In [1]: import numpy as np

In [2]: np.set_printoptions(precision=2, suppress=True, linewidth=100, floatmode="fixed")

In [3]: A = np.load("run10.npy")

In [4]: A
Out[4]: 
array([[-2, -1, -2,  0,  2, -1],
       [-1, -2, -1, -2,  0,  2],
       [ 2, -1, -2, -1, -2,  0],
       [ 0,  2, -1, -2, -1, -2],
       [-2,  0,  2, -1, -2, -1],
       [-1, -2,  0,  2, -1, -2]])

In [5]: U, sv, vt = np.linalg.svd(A, full_matrices=False)

In [6]: np.round(np.sqrt((sv ** 2).sum()), 2), round(np.linalg.norm(A), 2)
Out[6]: (np.float64(9.17), np.float64(9.17))

In [7]: np.round(sv / sv[0], 2) + 0
Out[7]: array([1.00, 1.00, 0.87, 0.79, 0.79, 0.00])

In [8]: np.cumsum(sv ** 2) / np.sum(sv ** 2)
Out[8]: array([0.25, 0.50, 0.69, 0.85, 1.00, 1.00])

In [9]: np.round(vt @ vt.T, 2) + 0
Out[9]: 
array([[1.00, 0.00, 0.00, 0.00, 0.00, 0.00],
       [0.00, 1.00, 0.00, 0.00, 0.00, 0.00],
       [0.00, 0.00, 1.00, 0.00, 0.00, 0.00],
       [0.00, 0.00, 0.00, 1.00, 0.00, 0.00],
       [0.00, 0.00, 0.00, 0.00, 1.00, 0.00],
       [0.00, 0.00, 0.00, 0.00, 0.00, 1.00]])

In [10]: (sv > 1e-8).sum()
Out[10]: np.int64(5)

In [11]: sv.round(2) + 0
Out[11]: array([4.58, 4.58, 4.00, 3.61, 3.61, 0.00])

In [12]: np.allclose(U * sv @ vt, A)
Out[12]: True

In [13]: np.allclose(A[:-1].T @ np.linalg.lstsq(A[:-1].T, A[-1])[0], A[-1])
Out[13]: True

In [14]: np.round(np.trace(np.linalg.pinv(A) @ A), 2)
Out[14]: np.float64(5.0)

In [15]: (A @ A)[0]
Out[15]: array([-2,  8, 13,  0, -3,  0])

In [16]: np.round(np.fft.fft(A[0]), 2) + 0
Out[16]: array([-4.00+0.00j, -3.00+3.46j, -1.00-3.46j,  0.00+0.00j, -1.00+3.46j, -3.00-3.46j])

In [17]: J = np.load("m.npy")

In [18]: J
Out[18]: 
array([[ 12,  -3,   6, -12,  -3,  -1,  -5,  -2],
       [ -3,   7,   2,   6,  -4,   0,   7,   2],
       [  6,   2,  10,  -6,   1,   5,   0,  -1],
       [-12,   6,  -6,  14,  -1,  -1,   8,   3],
       [ -3,  -4,   1,  -1,  15,  13,  -1,  -4],
       [ -1,   0,   5,  -1,  13,  15,   3,  -4],
       [ -5,   7,   0,   8,  -1,   3,   9,   1],
       [ -2,   2,  -1,   3,  -4,  -4,   1,   2]])

In [19]: # symmetric, so the eigenvalues are real

In [20]: np.unique(J.round(6), axis=0).shape
Out[20]: (8, 8)

In [21]: np.round(J @ np.linalg.pinv(J) @ J, 2) + 0
Out[21]: 
array([[ 12.00,  -3.00,   6.00, -12.00,  -3.00,  -1.00,  -5.00,  -2.00],
       [ -3.00,   7.00,   2.00,   6.00,  -4.00,   0.00,   7.00,   2.00],
       [  6.00,   2.00,  10.00,  -6.00,   1.00,   5.00,   0.00,  -1.00],
       [-12.00,   6.00,  -6.00,  14.00,  -1.00,  -1.00,   8.00,   3.00],
       [ -3.00,  -4.00,   1.00,  -1.00,  15.00,  13.00,  -1.00,  -4.00],
       [ -1.00,   0.00,   5.00,  -1.00,  13.00,  15.00,   3.00,  -4.00],
       [ -5.00,   7.00,   0.00,   8.00,  -1.00,   3.00,   9.00,   1.00],
       [ -2.00,   2.00,  -1.00,   3.00,  -4.00,  -4.00,   1.00,   2.00]])

In [22]: np.abs(np.diag(np.linalg.qr(J)[1])) > 1e-9
Out[22]: array([ True,  True,  True, False,  True, False, False, False])

In [23]: round(float(np.trace(np.linalg.pinv(J) @ J)), 2)
Out[23]: 4.0

In [24]: M2 = J / np.sqrt((J ** 2).mean(axis=1, keepdims=True))

In [25]: M2[2]
Out[25]: array([ 1.19,  0.40,  1.99, -1.19,  0.20,  0.99,  0.00, -0.20])

In [26]: np.linalg.matrix_rank(M2) == np.linalg.matrix_rank(J)
Out[26]: np.True_

In [27]: r0, r1 = J[5], J[4]

In [28]: r0 @ r1
Out[28]: np.int64(412)

In [29]: p = (r0 @ r1) / (r0 @ r0) * r0

In [30]: round(float(np.linalg.norm(r0 + r1) ** 2 + np.linalg.norm(r0 - r1) ** 2), 2)
Out[30]: 1768.0

In [31]: feats = np.load("layer11.npy")

In [32]: feats
Out[32]: 
array([[ -7.03, -36.97,  29.00,  -1.97,   1.98],
       [-16.04, -60.08,  44.02, -12.03,  -8.02],
       [-23.89, -46.89,  26.80, -30.86, -34.06],
       [ -9.15, -22.96,  15.13, -10.06,  -9.90],
       [  0.88,  -7.13,   7.11,   4.14,   5.96],
       [-13.92, -31.10,  19.09, -16.85, -17.95],
       [-16.09, -60.23,  44.01, -11.87,  -7.93]])

In [33]: U, sv, vt = np.linalg.svd(feats)

In [34]: np.argmax(sv[:-1] / (sv[1:] + 1e-6)) + 1
Out[34]: np.int64(2)

In [35]: M2 = U[:, :2] @ np.diag(sv[:2]) @ vt[:2]

In [36]: round(np.linalg.norm(feats - M2) / np.linalg.norm(feats), 2)
Out[36]: np.float64(0.0)
